% python3 -q
>>> import numpy as np
>>> import numpy.linalg as la
>>> np.set_printoptions(suppress=True, linewidth=100)
>>> m1 = np.array([[2.0, 5.0, 0.0], [5.0, 1.0, 5.0], [0.0, 5.0, 1.0]])
>>> # symmetric
>>> print(round(la.det(m1[::-1]), 3))
73.0
>>> print(np.round(np.poly(m1), 3))
[  1.  -4. -45.  73.]
>>> print(np.round(la.eigvals(m1), 3))
[-5.842  1.498  8.344]
>>> w, vecs = la.eigh(m1)
>>> x0 = np.array([1, 4, 4])
>>> print(np.abs(m1).sum(axis=1).max(), np.round(np.abs(w).max(), 3))
11.0 8.344
>>> x0 = np.array([2, 0, 0])
>>> a = np.maximum(m1 @ x0, 0)
>>> print(a)
[ 4. 10.  0.]
>>> print(m1 * (a > 1e-9)[:, None])
[[2. 5. 0.]
 [5. 1. 5.]
 [0. 0. 0.]]
>>> print(np.maximum(m1 @ x0, 0) - np.maximum(-m1 @ x0, 0))
[ 4. 10.  0.]
>>> print(round(la.eigvalsh(m1).min(), 3))
-5.842
>>> out = la.inv(m1)
>>> print(round(la.slogdet(m1)[0], 3))
-1.0
>>> print(np.round(la.det(m1) * out, 3))
[[-24.  -5.  25.]
 [ -5.   2. -10.]
 [ 25. -10. -23.]]
>>> print(np.round(la.cond(m1), 3))
5.572
>>> print(np.allclose(out, m1.T))
False
>>> mat = np.load("test14.npy")
>>> print(mat)
[[ 1 -3 -2]
 [-2  1 -3]
 [-3 -2  1]]
>>> C2 = mat.T @ mat
>>> print(np.diag(C2))
[14 14 14]
>>> print(la.matrix_rank(C2))
3
>>> print(np.allclose(C2, C2.T))
True
>>> x0 = np.array([8, 1, 9])
>>> y = mat @ x0
>>> print(y)
[-13 -42 -17]
>>> print(np.round(la.solve(mat, y + mat[:, 2]), 3))
[ 8.  1. 10.]
>>> print(np.round(la.solve(mat, 3 * y), 3))
[24.  3. 27.]
>>> print(np.round(la.solve(mat, mat[:, 0]), 3) + 0)
[1. 0. 0.]
>>> print(np.round(la.solve(mat, y), 3))
[8. 1. 9.]
>>> rng = np.random.default_rng(7226)
>>> idx = rng.permutation(3)
>>> print(idx)
[1 0 2]
>>> out = mat[idx][:, idx]
>>> print(round(la.det(out), 3), round(la.det(mat[idx]), 3))
-52.0 52.0
>>> print(np.round(np.fft.fft(mat[0]), 3))
[-4. +0.j     3.5+0.866j  3.5-0.866j]
>>> print(mat @ np.ones(3))
[-4. -4. -4.]
>>> O, R = la.qr(mat)
>>> print(R.round(3))
[[-3.742 -0.267 -0.267]
 [ 0.     3.732  0.249]
 [ 0.     0.     3.724]]
>>> print(np.round(O.T @ O, 3) + 0)
[[1. 0. 0.]
 [0. 1. 0.]
 [0. 0. 1.]]
>>> print(O.shape, R.shape)
(3, 3) (3, 3)
>>> M = np.load("case7.npy")
>>> print(M)
[[ 0 -4]
 [ 2  0]]
>>> ang = np.radians(90)
>>> R = np.eye(2)
>>> R[1, 1] = R[0, 0] = np.cos(ang)
>>> R[1, 0], R[0, 1] = -np.sin(ang), np.sin(ang)
>>> print(R.round(3) + 0)
[[ 0.  1.]
 [-1.  0.]]
>>> out = M @ R.T
>>> print(out.round(3) + 0)
[[-4.  0.]
 [ 0. -2.]]
>>> u, g = M[0], M[1]
>>> print(u @ g)
0
>>> p = (u @ g) / (u @ u) * u
>>> print(g - p)
[2. 0.]
>>> O, vecs = la.qr(M[:, :1])[0], la.qr(M[:, 1:])[0]
>>> sig = la.svd(O.T @ vecs, compute_uv=False)
>>> print(sig)
[0.]
>>> print(np.degrees(np.arccos(sig.clip(0, 1))))
[90.]
>>> print((sig > 0.9).sum())
0
>>> x0 = np.array([3, 3])
>>> y = M @ x0
>>> print(y)
[-12   6]
>>> print(np.round(la.solve(M, y + M[:, 0]), 3))
[4. 3.]
>>> print(np.round(la.solve(M.T, M[1]), 3))
[-0.  1.]
>>> print(np.round(la.solve(M, y), 3))
[3. 3.]
>>> print(np.round(la.solve(M, 2 * y), 3))
[6. 6.]
>>> print(np.round(la.solve(M, M[:, 1]), 3))
[0. 1.]
>>> W0 = np.load("block5.npy")
>>> print(W0)
[[ 0  8 10]
 [ 7  0  0]
 [ 0 16 18]
 [15  0  0]
 [ 0  0  2]
 [ 0  8 10]
 [ 0  4  6]
 [ 7  0  0]
 [ 0 16 18]
 [15  0  0]
 [ 0 12 14]
 [19  0  0]
 [ 0  0  2]
 [ 0 20 22]
 [ 0 20 22]
 [ 0  4  6]
 [ 0  8 10]
 [ 0 12 14]
 [19  0  0]
 [ 0 12 14]
 [ 0  0  2]
 [ 0 16 18]]
>>> # row 5 repeats row 0
>>> def softmax(z):
...     e = np.exp(z - z.max(axis=-1, keepdims=True))
...     return e / e.sum(axis=-1, keepdims=True)
... 
>>> print(np.round(softmax(M).sum(axis=1), 3))
[1. 1.]
>>> S = M @ M.T / np.sqrt(2)
>>> print(softmax(S).round(6).argmax(axis=1))
[0 1]
>>> print(np.round(softmax(S)[1] @ M, 3))
[ 1.888 -0.223]
>>> Xs = W0 - W0.mean(axis=0)
>>> U, sig, vt = la.svd(Xs, full_matrices=False)
>>> print(np.round(Xs.mean(axis=0), 3) + 0)
[0. 0. 0.]
>>> C = W0[[11, 6]].astype(float)
>>> for _ in range(5):
...     idx = la.norm(W0[:, None] - C, axis=-1).argmin(axis=1)
...     C = np.array([W0[idx == j].mean(axis=0) for j in range(2)])
... 
>>> print(idx)
[1 0 1 0 1 1 1 0 1 0 1 0 1 1 1 1 1 1 0 1 1 1]
>>> print(np.bincount(idx))
[ 6 16]
>>> print(np.round(C[1] - C[0], 3))
[-13.667   9.75   11.75 ]
>>> print(np.abs(C[1] - C[0]).argmax())
0
